$ python -q
>>> import numpy as np
>>> np.set_printoptions(precision=1, suppress=True, linewidth=200)
>>> out = np.array([[2, 3, -5, 5, -3, -3, -1, -3, 3, -5, -1],
...     [3, 2, 2, 4, -2, 1, 2, 3, 2, -5, -4],
...     [5, 1, 5, -5, 1, 2, 3, -1, 3, -5, -5],
...     [-1, 1, -1, -5, -2, -5, 3, 5, 4, 1, 2]])
>>> K = out.T @ out
>>> K
array([[ 39,  16,  22,   2,  -5,  12,  16,  -7,  23, -51, -41],
       [ 16,  15,  -7,  13, -14, -10,   7,   1,  20, -29, -14],
       [ 22,  -7,  55, -37,  18,  32,  21,  11,   0, -11, -30],
       [  2,  13, -37,  91, -18,   4, -27, -23, -12, -25,  -6],
       [ -5, -14,  18, -18,  18,  19,  -4,  -8, -18,  18,   2],
       [ 12, -10,  32,   4,  19,  39,  -4, -15, -21,  -5, -21],
       [ 16,   7,  21, -27,  -4,  -4,  23,  21,  22, -17, -16],
       [ -7,   1,  11, -23,  -8, -15,  21,  44,  14,  10,   6],
       [ 23,  20,   0, -12, -18, -21,  22,  14,  38, -36, -18],
       [-51, -29, -11, -25,  18,  -5, -17,  10, -36,  76,  52],
       [-41, -14, -30,  -6,   2, -21, -16,   6, -18,  52,  46]])
>>> round(float(np.trace(np.linalg.pinv(K) @ K)), 1)
4.0
>>> np.allclose(K[:-1].T @ np.linalg.lstsq(K[:-1].T, K[-1])[0], K[-1])
True
>>> T = np.stack([K, 5 * K, K[::-1]])
>>> T.sum(axis=0)
array([[ 193,   82,  102,    6,  -28,   51,   80,  -36,  120, -254, -200],
       [  45,   61,  -53,   53,  -66,  -65,   25,   16,   84,  -98,  -32],
       [ 155,  -22,  330, -234,   90,  171,  148,   80,   38, -102, -198],
       [   5,   79, -211,  523, -116,    9, -141,  -94,  -58, -140,  -30],
       [ -14,  -77,  129, -135,  104,  110,   -1,  -27,  -86,   91,   -4],
       [  84,  -70,  224,   28,  133,  273,  -28, -105, -147,  -35, -147],
       [  91,   28,  144, -180,   -6,   -5,  134,  118,  114,  -84,  -94],
       [ -40,   19,   29,  -47,  -66,  -86,   99,  241,   72,   35,   30],
       [ 160,  113,   55, -109,  -90,  -94,  153,   95,  228, -227, -138],
       [-290, -159,  -73, -137,   94,  -40,  -95,   61, -196,  427,  298],
       [-207,  -68, -158,  -34,    7, -114,  -80,   29,  -85,  261,  235]])
>>> np.round(np.linalg.det(T), 1) + 0
array([0., 0., 0.])
>>> np.linalg.norm(T, axis=(1, 2))
array([ 270., 1350.,  270.])
>>> np.linalg.matrix_rank(T)
array([4, 4, 4])
